% python3 -q
>>> import numpy as np
>>> from numpy import linalg as LA
>>> np.set_printoptions(precision=2, suppress=True, linewidth=160, sign=" ")
>>> M = np.load("data.npy")
>>> M
array([[ 1,  0,  0,  0],
       [ 0,  0,  0,  0],
       [ 0,  0,  1,  0],
       [ 0,  0,  0,  0]])
>>> M @ M.T
array([[ 1,  0,  0,  0],
       [ 0,  0,  0,  0],
       [ 0,  0,  1,  0],
       [ 0,  0,  0,  0]])
>>> LA.norm(M, axis=0)
array([ 1.,  0.,  1.,  0.])
>>> LA.svd(M, compute_uv=False)
array([ 1.,  1.,  0.,  0.])
>>> np.unique(M.round(6), axis=0).shape
(3, 4)
>>> np.abs(np.diag(LA.qr(M)[1])) > 1e-9
array([ True, False,  True, False])
>>> np.allclose(M[:-1].T @ LA.lstsq(M[:-1].T, M[-1])[0], M[-1])
True
>>> LA.lstsq(M[:-1].T, M[-1])[2]
np.int32(2)
>>> left, sig, vt = LA.svd(M)
>>> sig
array([ 1.,  1.,  0.,  0.])
>>> B = left[:, :2] @ np.diag(sig[:2]) @ vt[:2]
>>> LA.matrix_rank(M, rtol=0.05)
np.int64(2)
>>> np.round(LA.norm(M - B) / LA.norm(M), 2)
np.float64(0.0)
>>> np.abs(M - B).max()
np.float64(0.0)
>>> left, sig, vt = LA.svd(M)
>>> vecs = vt[:(sig > 1e-8).sum()]
>>> rng = np.random.default_rng(707037)
>>> vec = M[3] + 4 * M[0] + rng.integers(2) * np.eye(4)[2]
>>> vec
array([ 4.,  0.,  1.,  0.])
>>> vecs.T @ vecs
array([[ 1.,  0.,  0.,  0.],
       [ 0.,  0.,  0.,  0.],
       [ 0.,  0.,  1.,  0.],
       [ 0.,  0.,  0.,  0.]])
>>> np.diag(vecs.T @ vecs)
array([ 1.,  0.,  1.,  0.])
>>> round(LA.norm(vec - vecs.T @ vecs @ vec), 2)
np.float64(0.0)
>>> rank = LA.matrix_rank(M)
>>> rank
np.int64(2)
>>> null = LA.svd(M)[2][rank:].T
>>> [int(LA.matrix_rank(M[:, :j + 1])) for j in range(4)]
[1, 1, 2, 2]
>>> LA.matrix_rank(M.T @ M), LA.matrix_rank(M @ M.T)
(np.int64(2), np.int64(2))
>>> J = np.load("run13.npy")
>>> J
array([[ 5.29,  1.57, -1.46, -3.96],
       [ 1.57,  6.62,  2.27,  0.39],
       [-1.46,  2.27,  1.59, -1.63],
       [-3.96,  0.39, -1.63,  3.49]])
>>> B = np.array([[5, 8, 0], [1, 0, 1]])
>>> cent = np.kron(B, J)
>>> LA.matrix_rank(cent)
np.int64(8)
>>> round(float(LA.norm(cent, 2)), 2), round(LA.norm(B, 2) * LA.norm(J, 2), 2)
(85.06, np.float64(85.06))
>>> r0 = np.array([3, 0, 1, 3, 2])
>>> feats = 4 * np.eye(5) + np.outer(r0, r0)
>>> feats
array([[ 13.,   0.,   3.,   9.,   6.],
       [  0.,   4.,   0.,   0.,   0.],
       [  3.,   0.,   5.,   3.,   2.],
       [  9.,   0.,   3.,  13.,   6.],
       [  6.,   0.,   2.,   6.,   8.]])
>>> q, Rm = LA.qr(feats)
>>> q @ Rm
array([[ 13.,   0.,   3.,   9.,   6.],
       [  0.,   4.,   0.,   0.,   0.],
       [  3.,   0.,   5.,   3.,   2.],
       [  9.,   0.,   3.,  13.,   6.],
       [  6.,   0.,   2.,   6.,   8.]])
>>> q.shape, Rm.shape
((5, 5), (5, 5))
>>> mat = np.loadtxt("sample1.csv", delimiter=",")
>>> mat
array([[ 0.,  5.,  2.,  0.],
       [ 5.,  0.,  2.,  6.],
       [ 0.,  3.,  2.,  0.],
       [ 1.,  1.,  2.,  2.],
       [ 5.,  0.,  2.,  6.],
       [ 0.,  3.,  2.,  0.],
       [ 0.,  5.,  2.,  0.],
       [ 0.,  5.,  2.,  0.],
       [ 3.,  0.,  2.,  4.],
       [ 3.,  0.,  2.,  4.],
       [ 0.,  5.,  2.,  0.],
       [ 3.,  0.,  2.,  4.],
       [ 1.,  1.,  2.,  2.],
       [ 0.,  3.,  2.,  0.],
       [ 1.,  1.,  2.,  2.],
       [ 3.,  0.,  2.,  4.],
       [ 0.,  5.,  2.,  0.],
       [ 0.,  5.,  2.,  0.],
       [ 3.,  0.,  2.,  4.]])
>>> hat = mat @ LA.solve(mat.T @ mat, mat.T)
>>> np.round(LA.eigvalsh(hat), 2) + 0
array([ 0.,  0.,  0.,  0.,  0.,  0.,  0.,  0.,  0.,  0.,  0.,  0.,  0.,  0.,  0.,  1.,  1.,  1.,  1.])
>>> np.diag(hat)
array([ 0.16,  0.36,  0.32,  0.27,  0.36,  0.32,  0.16,  0.16,  0.11,  0.11,  0.16,  0.11,  0.27,  0.32,  0.27,  0.11,  0.16,  0.16,  0.11])
>>> np.allclose(hat @ hat, hat)
True
